% python3 -q
>>> import numpy as np
>>> np.set_printoptions(precision=3, suppress=True, linewidth=160)
>>> tidy = lambda a: np.round(a, 3) + 0
>>> K = np.load("block13.npy")
>>> K
array([[ 0,  0,  3],
       [ 0,  2,  3],
       [ 1,  0,  0],
       [ 1,  0,  1],
       [ 1,  1,  0],
       [ 0,  0,  2],
       [ 1,  2,  1],
       [ 0, -6, -6]])
>>> proj = K @ np.linalg.solve(K.T @ K, K.T)
>>> tidy(np.trace(proj))
np.float64(3.0)
>>> tidy((np.eye(8) - proj) @ K)
array([[0., 0., 0.],
       [0., 0., 0.],
       [0., 0., 0.],
       [0., 0., 0.],
       [0., 0., 0.],
       [0., 0., 0.],
       [0., 0., 0.],
       [0., 0., 0.]])
>>> print(tidy(np.linalg.eigvalsh(proj)))
[0. 0. 0. 0. 0. 1. 1. 1.]
>>> np.linalg.matrix_rank(np.eye(8) - proj)
np.int64(5)
>>> tidy(proj @ K[:, 1])
array([ 0.,  2.,  0.,  0.,  1.,  0.,  2., -6.])
>>> Y = np.c_[K[:, :1] @ np.array([[3]]), np.array([4, 5, 2, 2, 0, -2, -4, 4])]
>>> print(Y)
[[ 0  4]
 [ 0  5]
 [ 3  2]
 [ 3  2]
 [ 3  0]
 [ 0 -2]
 [ 3 -4]
 [ 0  4]]
>>> print(np.linalg.matrix_rank(Y))
2
>>> tidy(np.linalg.norm(np.linalg.qr(K)[0].T @ Y, axis=0) ** 2 / ((Y ** 2).sum(axis=0) + 1e-12))
array([1.   , 0.383])
>>> tidy(np.linalg.norm(K, "nuc"))
np.float64(14.615)
>>> tidy(np.linalg.norm(K) ** 2 / np.linalg.norm(K, 2) ** 2)
np.float64(1.121)
>>> tidy(np.linalg.norm(K, axis=1))
array([3.   , 3.606, 1.   , 1.414, 1.414, 2.   , 2.449, 8.485])
>>> tidy(np.linalg.norm(K, 2))
np.float64(9.862)
>>> tidy(np.linalg.norm(K[3] - K[7]))
np.float64(9.274)
>>> arr = np.array([[5, -2, -5, 5, -1, -3, 2, -1],
...     [-2, 5, -2, -5, 5, -1, -3, 2],
...     [-5, -2, 5, -2, -5, 5, -1, -3],
...     [5, -5, -2, 5, -2, -5, 5, -1],
...     [-1, 5, -5, -2, 5, -2, -5, 5],
...     [-3, -1, 5, -5, -2, 5, -2, -5],
...     [2, -3, -1, 5, -5, -2, 5, -2],
...     [-1, 2, -3, -1, 5, -5, -2, 5]])
>>> # symmetric
>>> ev, evecs = np.linalg.eigh(arr)
>>> x0 = np.array([6, 3, 0, 9, 4, 0, 3, 9])
>>> np.abs(arr).sum(axis=1).max(), tidy(np.abs(ev).max())
(np.int64(30), np.float64(21.007))
>>> x0 @ arr @ x0
np.int64(1544)
>>> tidy(x0 @ arr @ x0 / (x0 @ x0)), tidy(ev[0]), tidy(ev[-1])
(np.float64(6.655), np.float64(-4.295), np.float64(21.007))
>>> def softmax(z):
...     e = np.exp(z - z.max(axis=-1, keepdims=True))
...     return e / e.sum(axis=-1, keepdims=True)
... 
>>> print(tidy(softmax(arr).sum(axis=1)))
[1. 1. 1. 1. 1. 1. 1. 1.]
>>> tidy(softmax(arr[7] + 2))
array([0.001, 0.024, 0.   , 0.001, 0.486, 0.   , 0.   , 0.486])
>>> tidy(softmax(arr[7]))
array([0.001, 0.024, 0.   , 0.001, 0.486, 0.   , 0.   , 0.486])
>>> S = arr @ arr.T / np.sqrt(8)
>>> tidy(softmax(S + np.triu(np.full(S.shape, -np.inf), 1)))
array([[1.   , 0.   , 0.   , 0.   , 0.   , 0.   , 0.   , 0.   ],
       [0.   , 1.   , 0.   , 0.   , 0.   , 0.   , 0.   , 0.   ],
       [0.   , 0.   , 1.   , 0.   , 0.   , 0.   , 0.   , 0.   ],
       [0.   , 0.   , 0.   , 1.   , 0.   , 0.   , 0.   , 0.   ],
       [0.   , 0.   , 0.   , 0.   , 1.   , 0.   , 0.   , 0.   ],
       [0.   , 0.   , 0.007, 0.   , 0.   , 0.993, 0.   , 0.   ],
       [0.   , 0.   , 0.   , 0.67 , 0.   , 0.   , 0.33 , 0.   ],
       [0.   , 0.   , 0.   , 0.   , 0.804, 0.   , 0.   , 0.196]])
>>> tidy(softmax(S)[7] @ arr)
array([-1.   ,  4.413, -4.609, -1.805,  5.   , -2.587, -4.413,  5.   ])
